% python3 -q
>>> import numpy as np
>>> import numpy.linalg as la
>>> np.set_printoptions(precision=3, suppress=True, linewidth=140)
>>> M = np.loadtxt("test8.csv", delimiter=",")
>>> M
array([[-1.5, -0.8,  2.2,  0.2, -2.3, -0.5,  0.9, -1.8, -0.9,  0.3,  1.4,  0. ,  0.1],
       [ 0.3, -0.5,  0.6,  1.1, -1.4, -0.4,  1.3,  1. , -0.6,  0. ,  0.6,  1.1,  0.4],
       [ 0.1,  0.7, -1.5, -0.2, -2.6,  0.7,  2.8,  1.2, -0.4,  0.7,  2.5, -0.4, -1.8],
       [-0.1, -1.4,  1.5, -1.4,  1.2,  1.1,  0.4, -1.6,  1.3, -0.2,  2.4,  0.3,  1.6],
       [-1.9, -1.7,  1.2, -0.6,  0.8, -0.5,  0.9, -1.6, -0.6,  1.2, -0.3,  2. , -0.9],
       [ 1.5,  0.3,  0.5, -0.1,  0.5,  1.5,  0.8,  0.8,  0. ,  0.5, -0.7,  0.5,  0.1]])
>>> r0, v = M[2], M[3]
>>> round(r0 @ v, 3)
np.float64(-3.77)
>>> p = (r0 @ v) / (r0 @ r0) * r0
>>> round(float(la.norm(r0 + v) ** 2 + la.norm(r0 - v) ** 2), 3)
102.62
>>> Y = M / np.sqrt((M ** 2).mean(axis=1, keepdims=True))
>>> la.matrix_rank(M - M.mean(axis=1, keepdims=True))
np.int64(6)
>>> la.matrix_rank(Y) == la.matrix_rank(M)
np.True_
>>> T = np.stack([M, 2 * M, M[::-1]])
>>> la.norm(T, axis=(1, 2))
array([10.344, 20.687, 10.344])
>>> np.einsum("bij,cij->bc", T, T)
array([[106.99, 213.98, -15.22],
       [213.98, 427.96, -30.44],
       [-15.22, -30.44, 106.99]])
>>> Uu, sig, Vh = la.svd(M, full_matrices=False)
>>> np.round(Uu.T @ M @ Vh.T, 3) + 0
array([[6.002, 0.   , 0.   , 0.   , 0.   , 0.   ],
       [0.   , 5.932, 0.   , 0.   , 0.   , 0.   ],
       [0.   , 0.   , 3.994, 0.   , 0.   , 0.   ],
       [0.   , 0.   , 0.   , 3.131, 0.   , 0.   ],
       [0.   , 0.   , 0.   , 0.   , 2.715, 0.   ],
       [0.   , 0.   , 0.   , 0.   , 0.   , 1.628]])
>>> (sig > 1e-8).sum()
np.int64(6)
>>> sig / sig[0]
array([1.   , 0.988, 0.665, 0.522, 0.452, 0.271])
